>>> import numpy as np
>>> import numpy.linalg as la
>>> np.set_printoptions(suppress=True, linewidth=140)
>>> W0 = np.load("block7.npy")
>>> print(W0)
[[0 0 0 0 0]
 [0 2 5 0 5]
 [0 3 4 3 3]
 [0 1 0 5 4]
 [0 0 3 3 5]]
>>> # null space of dimension 1
>>> U, s, Vh = la.svd(W0)
>>> np.argmax(s[:-1] / (s[1:] + 1e-6)) + 1
np.int64(4)
>>> Y = U[:, :4] @ np.diag(s[:4]) @ Vh[:4]
>>> round(float(np.abs(W0 - Y).max()), 1)
0.0
>>> U, s, Vh = la.svd(W0)
>>> V = Vh[:(s > 1e-8).sum()]
>>> rng = np.random.default_rng(371274)
>>> vec = W0[4] + -1 * W0[3] + rng.integers(2) * np.eye(5)[3]
>>> vec
array([ 0., -1.,  3., -2.,  1.])
>>> la.matrix_rank(np.vstack([W0, vec]))
np.int64(4)
>>> np.allclose(V.T @ V @ vec, vec)
True
>>> np.round(np.diag(V.T @ V), 1)
array([0., 1., 1., 1., 1.])
>>> np.round(V.T @ V, 1) + 0
array([[0., 0., 0., 0., 0.],
       [0., 1., 0., 0., 0.],
       [0., 0., 1., 0., 0.],
       [0., 0., 0., 1., 0.],
       [0., 0., 0., 0., 1.]])
>>> rk = la.matrix_rank(W0)
>>> rk
np.int64(4)
>>> N = la.svd(W0)[2][rk:].T
>>> np.allclose(W0 @ N, 0)
True
>>> [int(la.matrix_rank(np.delete(W0, i, axis=0))) for i in range(5)]
[4, 3, 3, 3, 3]
>>> hat = np.triu(np.array([[1, 1, 8, 2, 0],
...     [7, 4, 6, 3, 5],
...     [8, 5, 2, 8, 3],
...     [4, 5, 7, 4, 3],
...     [2, 4, 4, 7, 9]]), 1) + np.eye(5)
>>> Y = hat @ W0 @ la.inv(hat)
>>> hat @ W0 - W0 @ hat
array([[  0.,  28.,  37.,  34.,  37.],
       [  0.,  21.,  27.,   2.,  30.],
       [  0.,   8.,  -9.,   8.,  11.],
       [  0.,   0.,   3.,   6.,  -5.],
       [  0.,   0.,   0., -24., -18.]])
>>> np.round(la.eigvals(W0), 1)
array([11.3+0.j ,  0.1+1.8j,  0.1-1.8j,  4.6+0.j ,  0. +0.j ])
>>> print(round(la.det(W0[::-1]), 1))
0.0
>>> print(np.kron(np.eye(2, dtype=int), W0))
[[0 0 0 0 0 0 0 0 0 0]
 [0 2 5 0 5 0 0 0 0 0]
 [0 3 4 3 3 0 0 0 0 0]
 [0 1 0 5 4 0 0 0 0 0]
 [0 0 3 3 5 0 0 0 0 0]
 [0 0 0 0 0 0 0 0 0 0]
 [0 0 0 0 0 0 2 5 0 5]
 [0 0 0 0 0 0 3 4 3 3]
 [0 0 0 0 0 0 1 0 5 4]
 [0 0 0 0 0 0 0 3 3 5]]
>>> round(float(la.eigvals(W0).sum().real), 1)
16.0
>>> r0 = np.array([1, 2, 2, 1, 2])
>>> g = np.array([3, 1, 4, 5, 3, 2, 1, 4, 3, 0])
>>> feats = np.outer(r0, g)
>>> feats
array([[ 3,  1,  4,  5,  3,  2,  1,  4,  3,  0],
       [ 6,  2,  8, 10,  6,  4,  2,  8,  6,  0],
       [ 6,  2,  8, 10,  6,  4,  2,  8,  6,  0],
       [ 3,  1,  4,  5,  3,  2,  1,  4,  3,  0],
       [ 6,  2,  8, 10,  6,  4,  2,  8,  6,  0]])
>>> # column 4 repeats column 0
>>> [round(float(x), 1) for x in la.svd(feats, compute_uv=False)[:3]]
[35.5, 0.0, 0.0]
>>> round(la.norm(feats, 2) / la.norm(feats), 1)
np.float64(1.0)
>>> la.cond(feats) > 100
np.True_
>>> data = np.loadtxt("run12.csv", delimiter=",")
>>> print(data)
[[ -2.   1.   5.   4.   4.  -3.  -1.   6.  -2.  -1.  -2.   3.   5.   5.]
 [ -3.  -5.  -5.   4.   0.   1.  -3.   9.  -4.  -5.  -1.   2.  -2.   3.]
 [  5.  -2.   0.   4.   4.   5.   4. -15.  -5.  -1.  -1.  -4.  -4.   2.]
 [  2.  -2.  -2.   3.   0.  -5.   1.  -6.  -1.  -2.  -2.   4.   1.   2.]
 [  2.   5.  -4.   1.  -3.  -4.  -3.  -6.   1.  -2.   0.  -4.  -2.  -4.]
 [ -1.  -4.  -5.  -3.   5.  -5.  -5.   3.  -5.  -4.  -5.   1.   0.   2.]
 [  0.   5.   3.   0.  -2.  -3.  -5.   0.  -2.   3.   3.  -3.  -5.   5.]
 [ -1.   1.  -1.   4.  -2.  -1.  -1.   3.   2.   1.   0.  -1.   3.  -3.]
 [ -1.  -1.  -4.   5.   5.   5.  -2.   3.   4.  -3.   2.  -1.   1.  -3.]
 [  4.  -3.  -4.  -5.   5.   5.  -5. -12.   1.   5.   5.   3.  -4.   3.]]
>>> C2 = data.T @ data
>>> (data @ data.T).shape
(10, 10)
>>> np.round(la.eigvalsh(C2)[::-1], 1) + 0
array([760.9, 334.8, 225.7, 207.6, 185. , 126.8,  87. ,  53. ,  10.7,   2.5,   0. ,   0. ,   0. ,   0. ])
>>> la.matrix_rank(C2)
np.int64(10)
>>> np.round(la.svd(data, compute_uv=False) ** 2, 1)
array([760.9, 334.8, 225.7, 207.6, 185. , 126.8,  87. ,  53. ,  10.7,   2.5])
>>> print(np.trace(C2), (data ** 2).sum())
1994.0 1994.0
>>> np.round(la.norm(data, 2), 1)
np.float64(27.6)
>>> print(np.round(la.norm(data[6], 1), 1), round(float(la.norm(data[6], np.inf)), 1))
39.0 5.0
>>> Y = np.array([[-2, 2, 2, 3, -2, 0],
...     [0, -1, 2, -1, 3, 0],
...     [-2, -2, -1, 1, 1, -1],
...     [1, -1, 0, -3, 1, -1],
...     [-3, -3, 2, 2, -1, -1],
...     [3, -3, -1, -3, 3, 0]])
>>> E = np.tril(Y)
>>> print(E)
[[-2  0  0  0  0  0]
 [ 0 -1  0  0  0  0]
 [-2 -2 -1  0  0  0]
 [ 1 -1  0 -3  0  0]
 [-3 -3  2  2 -1  0]
 [ 3 -3 -1 -3  3  0]]
>>> # triangular, det is the product of the diagonal
>>> rk = la.matrix_rank(E)
>>> rk
np.int64(5)
>>> N = la.svd(E)[2][rk:].T
>>> print(la.matrix_rank(E.T @ E), la.matrix_rank(E @ E.T))
5 5
>>> np.allclose(E @ N, 0)
True
>>> [int(la.matrix_rank(np.delete(E, i, axis=0))) for i in range(6)]
[5, 5, 5, 5, 5, 5]
>>> print(N.shape)
(6, 1)
>>> vec = np.array([1, 1, 0, 2, 2, 1, 3, 2, 0, 0])
>>> print(np.einsum("ij,j->i", feats, vec))
[33 66 66 33 66]
>>> la.norm(feats @ vec) <= la.norm(feats, 2) * la.norm(vec) + 1e-9
np.True_
>>> np.sign((feats @ vec).round(6))
array([1, 1, 1, 1, 1])
>>> print(feats @ (2 * vec))
[ 66 132 132  66 132]
>>> feats @ np.ones(10)
array([26., 52., 52., 26., 52.])
>>> feats * vec
array([[ 3,  1,  0, 10,  6,  2,  3,  8,  0,  0],
       [ 6,  2,  0, 20, 12,  4,  6, 16,  0,  0],
       [ 6,  2,  0, 20, 12,  4,  6, 16,  0,  0],
       [ 3,  1,  0, 10,  6,  2,  3,  8,  0,  0],
       [ 6,  2,  0, 20, 12,  4,  6, 16,  0,  0]])
>>> feats @ vec
array([33, 66, 66, 33, 66])
>>> U, s, Vh = la.svd(E)
>>> s.round(1)
array([7.2, 5.2, 2.2, 2. , 0.9, 0. ])
>>> np.argmax(s[:-1] / (s[1:] + 1e-6)) + 1
np.int64(5)
>>> Y = U[:, :5] @ np.diag(s[:5]) @ Vh[:5]
>>> Y.round(1) + 0
array([[-2.,  0.,  0.,  0.,  0.,  0.],
       [ 0., -1.,  0.,  0.,  0.,  0.],
       [-2., -2., -1.,  0.,  0.,  0.],
       [ 1., -1.,  0., -3.,  0.,  0.],
       [-3., -3.,  2.,  2., -1.,  0.],
       [ 3., -3., -1., -3.,  3.,  0.]])
>>> la.matrix_rank(E, rtol=0.05)
np.int64(5)
>>> print(round(float(np.abs(E - Y).max()), 1))
0.0
>>> np.round(la.norm(E - Y, 2), 1), s[5]
(np.float64(0.0), np.float64(0.0))
>>> print(la.matrix_rank(Y))
5
>>> np.round(la.norm(E - Y) / la.norm(E), 1)
np.float64(0.0)
>>> np.argsort(-la.norm(E, axis=0).round(6), kind="stable")[:3]
array([0, 1, 3])
>>> print([round(float(x), 1) for x in la.svd(E, compute_uv=False)[:3]])
[7.2, 5.2, 2.2]
>>> la.matrix_rank(E, rtol=0.1)
np.int64(5)
>>> arr = np.loadtxt("x.csv", delimiter=",")
>>> arr
array([[ 1.,  1., -1., -3.,  2.,  3., -3.,  3.,  2.,  3., -2.,  1.,  2.],
       [ 0., -3., -2.,  2., -1., -1.,  3.,  2.,  1.,  2.,  2., -1.,  2.],
       [ 0.,  0., -3.,  3.,  3.,  3., -1.,  1.,  2.,  0., -2., -3., -2.],
       [ 0.,  0.,  0., -1.,  0., -1.,  0., -1., -1., -1.,  3., -3.,  0.],
       [ 0.,  0.,  0.,  0.,  0.,  0.,  0.,  1.,  0., -3.,  2., -1.,  2.],
       [ 0.,  0.,  0.,  0.,  0.,  0.,  0.,  1.,  1.,  0.,  1., -1.,  3.],
       [ 0.,  0.,  0.,  0.,  0.,  0., -3.,  3., -2.,  2.,  2., -2., -1.],
       [ 0.,  0.,  0.,  0.,  0.,  0.,  0., -2.,  2., -3.,  2., -2.,  3.],
       [ 0.,  0.,  0.,  0.,  0.,  0.,  0.,  0.,  2., -2., -3.,  3., -2.],
       [ 0.,  0.,  0.,  0.,  0.,  0.,  0.,  0.,  0., -3.,  2.,  0., -2.],
       [ 0.,  0.,  0.,  0.,  0.,  0.,  0.,  0.,  0.,  0., -2., -2.,  3.],
       [ 0.,  0.,  0.,  0.,  0.,  0.,  0.,  0.,  0.,  0.,  0., -2., -3.],
       [ 0.,  0.,  0.,  0.,  0.,  0.,  0.,  0.,  0.,  0.,  0.,  0., -2.]])
>>> W1 = np.array([[-7, -9, -5, 3, 0, -3],
...     [5, -4, 6, 3, 0, 5],
...     [3, 0, 0, 6, 5, -7],
...     [-7, -3, 9, -6, -4, -9],
...     [3, 8, 8, 2, -6, 3],
...     [-2, 7, 2, -5, 9, 8],
...     [-2, 0, -4, 4, -4, -9],
...     [-3, 2, 9, -9, -4, 1],
...     [6, 1, -3, -1, -7, 3],
...     [7, -5, 4, 1, 7, 0],
...     [9, -8, 9, 3, -2, -1],
...     [2, -6, 0, -3, -7, 5],
...     [-6, 2, -6, -4, 1, -1]])
>>> beta = np.array([6, 0, -1, -7, 5, 8])
>>> hid = np.maximum(arr @ W1 + beta, 0)
>>> np.round((hid > 0).mean(axis=0), 1)
array([0.5, 0.6, 0.7, 0.4, 0.5, 0.6])
>>> hid
array([[ 24.,  40.,  10.,   0.,  33., 115.],
       [  0.,   0.,   6.,   0.,   0.,   0.],
       [  0.,  70.,  57.,   0.,   0.,  40.],
       [ 26.,   0.,   5.,  31.,  19.,   0.],
       [  0.,  11.,   2.,   0.,   0.,   0.],
       [  0.,   7.,   0.,   0.,   2.,   3.],
       [ 25.,   0.,  76.,   0.,  42.,  21.],
       [  0.,  15.,   0.,   6.,   0.,   0.],
       [  0.,  14.,   0.,   0.,   0.,  34.],
       [ 15.,   0.,  17.,   4.,   0.,   8.],
       [  0.,  34.,   0.,   0.,  26.,   0.],
       [ 20.,   6.,  17.,  11.,  16.,   1.],
       [ 18.,   0.,  11.,   1.,   3.,  10.]])
>>> print(la.matrix_rank(hid))
6
>>> basis = np.array([[2, -2, -2],
...     [1, 0, 3],
...     [-1, 1, -2],
...     [3, -3, 0],
...     [0, 1, -2],
...     [1, -3, -1]])
>>> W1 @ basis
array([[-12,   9,   0],
       [ 14, -28, -39],
       [ 17,   2,  -9],
       [-53,  64,   4],
       [ 15, -19,  11],
       [ -6,   6,  -5],
       [  3,  11,  29],
       [-39,  35,   1],
       [ 16, -28,   8],
       [  8,  -6, -51],
       [  9, -17, -55],
       [ -6, -17, -13],
       [-17,  22,  29]])
